$ python3 -q
>>> import numpy as np
>>> np.set_printoptions(precision=2, suppress=True, linewidth=120, floatmode="fixed")
>>> E = np.array([[1, 0, 0, 0], [0, 2, 0, 0], [0, 0, -3, 0], [0, 0, 0, -3]])
>>> round(float(np.linalg.norm(E, 1)), 2), round(float(np.linalg.norm(E, np.inf)), 2)
(3.0, 3.0)
>>> round(float(np.linalg.norm(E[0], 1)), 2), round(np.linalg.norm(E[0], np.inf), 2)
(1.0, np.float64(1.0))
>>> round(float(np.linalg.norm(E[0] - E[1])), 2)
2.24
>>> np.linalg.norm(E, axis=0)
array([1.00, 2.00, 3.00, 3.00])
>>> E[0] @ E[1]
np.int64(0)
>>> round(np.linalg.eigvalsh(E).min(), 2)
np.float64(-3.0)
>>> evals, evecs = np.linalg.eigh(E)
>>> x = np.array([0, 5, 2, 0])
>>> evecs * np.abs(evals) @ evecs.T
array([[1.00, 0.00, 0.00, 0.00],
       [0.00, 2.00, 0.00, 0.00],
       [0.00, 0.00, 3.00, 0.00],
       [0.00, 0.00, 0.00, 3.00]])
>>> np.allclose(E, E.T)
True
>>> np.allclose(E @ E.T, E.T @ E)
True
>>> np.linalg.matrix_power(E, 4)
array([[ 1,  0,  0,  0],
       [ 0, 16,  0,  0],
       [ 0,  0, 81,  0],
       [ 0,  0,  0, 81]])
>>> E @ E
array([[1, 0, 0, 0],
       [0, 4, 0, 0],
       [0, 0, 9, 0],
       [0, 0, 0, 9]])
>>> np.sort(np.abs(np.linalg.eigvals(E)))
array([1.00, 2.00, 3.00, 3.00])
>>> np.round(np.abs(np.linalg.eigvals(E)).max(), 2)
np.float64(3.0)
>>> (E + E.T) / 2
array([[ 1.00,  0.00,  0.00,  0.00],
       [ 0.00,  2.00,  0.00,  0.00],
       [ 0.00,  0.00, -3.00,  0.00],
       [ 0.00,  0.00,  0.00, -3.00]])
>>> evals, evecs = np.linalg.eig(E)
>>> evals
array([ 1.00,  2.00, -3.00, -3.00])
>>> m1 = np.load("mat.npy")
>>> m1
array([[0.60, 0.40, 0.00, 0.00],
       [0.14, 0.43, 0.29, 0.14],
       [0.29, 0.14, 0.43, 0.14],
       [0.29, 0.14, 0.14, 0.43]])
>>> # row-stochastic, so 1 is an eigenvalue
>>> O = m1.astype(float).copy()
>>> for j in range(4):
...     O[:, j] -= O[:, :j] @ (O[:, :j].T @ O[:, j])
...     O[:, j] /= np.linalg.norm(O[:, j])
... 
>>> np.round(O.T @ O, 2) + 0
array([[1.00, 0.00, 0.00, 0.00],
       [0.00, 1.00, 0.00, 0.00],
       [0.00, 0.00, 1.00, 0.00],
       [0.00, 0.00, 0.00, 1.00]])
>>> np.round(O.T @ m1, 2) + 0
array([[0.74, 0.52, 0.28, 0.25],
       [0.00, 0.34, 0.18, 0.03],
       [0.00, 0.00, 0.42, 0.20],
       [0.00, 0.00, 0.00, 0.35]])
>>> A = np.load("x.npy")
>>> A
array([[-0.75,  0.33, -0.57],
       [-0.66, -0.25,  0.71],
       [ 0.09,  0.91,  0.41]])
>>> # orthonormal columns
>>> B = A / np.linalg.norm(A, axis=1, keepdims=True)
>>> gram = B @ B.T
>>> (np.abs(gram) > 0.9).astype(int)
array([[1, 0, 0],
       [0, 1, 0],
       [0, 0, 1]])
>>> gram.round(2) + 0
array([[1.00, 0.00, 0.00],
       [0.00, 1.00, 0.00],
       [0.00, 0.00, 1.00]])
>>> O = A.astype(float).copy()
>>> for j in range(3):
...     O[:, j] -= O[:, :j] @ (O[:, :j].T @ O[:, j])
...     O[:, j] /= np.linalg.norm(O[:, j])
... 
>>> np.round(O.T @ A, 2) + 0
array([[1.00, 0.00, 0.00],
       [0.00, 1.00, 0.00],
       [0.00, 0.00, 1.00]])
>>> O
array([[-0.75,  0.33, -0.57],
       [-0.66, -0.25,  0.71],
       [ 0.09,  0.91,  0.41]])
>>> F = np.loadtxt("sample16.csv", delimiter=",")
>>> F
array([[ 0.00,  1.00,  3.00,  2.00],
       [ 2.00,  1.00,  2.00,  3.00],
       [-4.00, -1.00, -1.00, -4.00]])
>>> np.linalg.matrix_rank(F, rtol=0.1)
np.int64(2)
>>> [round(float(x), 2) for x in np.linalg.svd(F, compute_uv=False)[:3]]
[7.57, 2.95, 0.0]
